% python3 -q
>>> import numpy as np
>>> np.set_printoptions(precision=2, suppress=True, linewidth=200)
>>> F = np.array([[-1, 3, 3, -2, 0, -2],
...     [3, -3, 0, 1, -2, -2],
...     [1, -3, 1, -2, 3, 0],
...     [2, 2, 0, 2, -1, -1],
...     [-3, 0, -1, -2, 3, -3],
...     [0, -3, 3, 2, -2, -2],
...     [2, 1, 1, 3, 0, 3]])
>>> F[:, 1] = 2 * F[:, 5]
>>> F
array([[-1, -4,  3, -2,  0, -2],
       [ 3, -4,  0,  1, -2, -2],
       [ 1,  0,  1, -2,  3,  0],
       [ 2, -2,  0,  2, -1, -1],
       [-3, -6, -1, -2,  3, -3],
       [ 0, -4,  3,  2, -2, -2],
       [ 2,  6,  1,  3,  0,  3]])
>>> # rank 5
>>> Y = F / np.sqrt((F ** 2).mean(axis=1, keepdims=True))
>>> F - F.mean(axis=1, keepdims=True)
array([[ 0.  , -3.  ,  4.  , -1.  ,  1.  , -1.  ],
       [ 3.67, -3.33,  0.67,  1.67, -1.33, -1.33],
       [ 0.5 , -0.5 ,  0.5 , -2.5 ,  2.5 , -0.5 ],
       [ 2.  , -2.  ,  0.  ,  2.  , -1.  , -1.  ],
       [-1.  , -4.  ,  1.  ,  0.  ,  5.  , -1.  ],
       [ 0.5 , -3.5 ,  3.5 ,  2.5 , -1.5 , -1.5 ],
       [-0.5 ,  3.5 , -1.5 ,  0.5 , -2.5 ,  0.5 ]])
>>> np.linalg.matrix_rank(F - F.mean(axis=1, keepdims=True))
np.int64(5)
>>> np.linalg.matrix_rank(Y) == np.linalg.matrix_rank(F)
np.True_
>>> np.linalg.norm(Y, axis=1)
array([2.45, 2.45, 2.45, 2.45, 2.45, 2.45, 2.45])
>>> Y[5]
array([ 0.  , -1.61,  1.21,  0.81, -0.81, -0.81])
>>> Uu, sigma, vt = np.linalg.svd(F, full_matrices=False)
>>> np.round(Uu.T @ Uu, 2) + 0
array([[1., 0., 0., 0., 0., 0.],
       [0., 1., 0., 0., 0., 0.],
       [0., 0., 1., 0., 0., 0.],
       [0., 0., 0., 1., 0., 0.],
       [0., 0., 0., 0., 1., 0.],
       [0., 0., 0., 0., 0., 1.]])
>>> np.allclose(Uu * sigma @ vt, F)
True
>>> np.round(sigma / sigma[0], 2) + 0
array([1.  , 0.6 , 0.33, 0.28, 0.19, 0.  ])
>>> np.cumsum(sigma ** 2) / np.sum(sigma ** 2)
array([0.63, 0.86, 0.93, 0.98, 1.  , 1.  ])
>>> np.round(Uu.T @ F @ vt.T, 2) + 0
array([[12.84,  0.  ,  0.  ,  0.  ,  0.  ,  0.  ],
       [ 0.  ,  7.73,  0.  ,  0.  ,  0.  ,  0.  ],
       [ 0.  ,  0.  ,  4.19,  0.  ,  0.  ,  0.  ],
       [ 0.  ,  0.  ,  0.  ,  3.55,  0.  ,  0.  ],
       [ 0.  ,  0.  ,  0.  ,  0.  ,  2.48,  0.  ],
       [ 0.  ,  0.  ,  0.  ,  0.  ,  0.  ,  0.  ]])
>>> sigma.round(2) + 0
array([12.84,  7.73,  4.19,  3.55,  2.48,  0.  ])
>>> round(float(np.sqrt((sigma ** 2).sum())), 2), round(float(np.linalg.norm(F)), 2)
(16.16, 16.16)
